$ python3 -q
>>> import numpy as np
>>> import numpy.linalg as la
>>> np.set_printoptions(suppress=True, linewidth=140)
>>> def rnd(a):
...     return np.round(a, 3) + 0
... 
>>> F = np.loadtxt("run0.csv", delimiter=",")
>>> F
array([[-0.49 ,  0.921, -0.247, -1.098],
       [ 1.138,  0.967, -1.404,  0.27 ],
       [ 1.021, -0.69 , -0.05 , -1.438],
       [-0.102, -1.516, -0.966, -1.781]])
>>> theta = np.radians(72)
>>> Rm = np.eye(4)
>>> Rm[0, 0] = Rm[3, 3] = np.cos(theta)
>>> Rm[0, 3], Rm[3, 0] = -np.sin(theta), np.sin(theta)
>>> rnd(Rm)
array([[ 0.309,  0.   ,  0.   , -0.951],
       [ 0.   ,  1.   ,  0.   ,  0.   ],
       [ 0.   ,  0.   ,  1.   ,  0.   ],
       [ 0.951,  0.   ,  0.   ,  0.309]])
>>> B = F @ Rm.T
>>> print(np.allclose(F @ F.T, B @ B.T))
True
>>> rnd(np.abs(B - F).max(axis=0))
array([1.764, 0.   , 0.   , 1.965])
>>> rnd(la.det(Rm)), rnd(np.trace(Rm))
(np.float64(1.0), np.float64(2.618))
>>> rnd(la.svd(F, compute_uv=False)), rnd(la.svd(B, compute_uv=False))
(array([3.   , 2.1  , 1.47 , 1.029]), array([3.   , 2.1  , 1.47 , 1.029]))
>>> np.allclose(la.norm(F, axis=1), la.norm(B, axis=1))
True
>>> print(rnd(B))
[[ 0.893  0.921 -0.247 -0.805]
 [ 0.095  0.967 -1.404  1.166]
 [ 1.683 -0.69  -0.05   0.527]
 [ 1.662 -1.516 -0.966 -0.647]]
>>> u, r1 = F[3], F[2]
>>> rnd(u @ u)
np.float64(6.414)
>>> print(rnd(u @ r1))
3.551
>>> p = (u @ r1) / (u @ u) * u
>>> rnd(p)
array([-0.056, -0.839, -0.535, -0.986])
>>> la.matrix_rank(np.outer(u, r1))
np.int64(1)
>>> print(rnd((r1 - p) @ u))
0.0
>>> w1 = np.array([[0, 0, 3, 3], [2, 3, 1, 2], [1, 3, 1, 0], [1, 3, 2, 1]])
>>> coef = np.array([1, 1, 0, 3])
>>> act = np.maximum(F @ w1 + coef, 0)
>>> print((act > 0).mean(axis=0))
[0.5  0.25 0.25 0.75]
>>> basis = np.array([[0, 1, 0], [3, 3, 2], [1, 1, 2], [0, 1, 2]])
>>> print(w1 @ basis)
[[ 3  6 12]
 [10 14 12]
 [10 11  8]
 [11 13 12]]
>>> (act @ basis).round(6).argmax(axis=1)
array([2, 2, 2, 0])
>>> X = np.load("case2.npy")
>>> print(X)
[[ 3  4  5]
 [ 4 19 15]
 [ 5 15 33]]
>>> # symmetric, so the eigenvalues are real
>>> u = np.array([4, 4, 2])
>>> B = X + np.outer(u, np.eye(3)[2])
>>> la.matrix_rank(B - X)
np.int64(1)
>>> la.matrix_rank(la.inv(B) - la.inv(X), tol=1e-8)
np.int64(1)
>>> rnd(la.det(B) / la.det(X)), rnd(1 + la.solve(X, u)[2])
(np.float64(0.803), np.float64(0.803))
>>> B
array([[ 3.,  4.,  9.],
       [ 4., 19., 19.],
       [ 5., 15., 35.]])
>>> theta = np.radians(60)
>>> Rm = np.eye(3)
>>> Rm[1, 1] = Rm[2, 2] = np.cos(theta)
>>> Rm[1, 2], Rm[2, 1] = -np.sin(theta), np.sin(theta)
>>> print(rnd(Rm))
[[ 1.     0.     0.   ]
 [ 0.     0.5   -0.866]
 [ 0.     0.866  0.5  ]]
>>> B = X @ Rm.T
>>> rnd(la.svd(X, compute_uv=False)), rnd(la.svd(B, compute_uv=False))
(array([43.553,  9.508,  1.939]), array([43.553,  9.508,  1.939]))
>>> rnd(B)
array([[  3.   ,  -2.33 ,   5.964],
       [  4.   ,  -3.49 ,  23.954],
       [  5.   , -21.079,  29.49 ]])
>>> rnd(la.det(Rm)), np.trace(Rm)
(np.float64(1.0), np.float64(2.0))
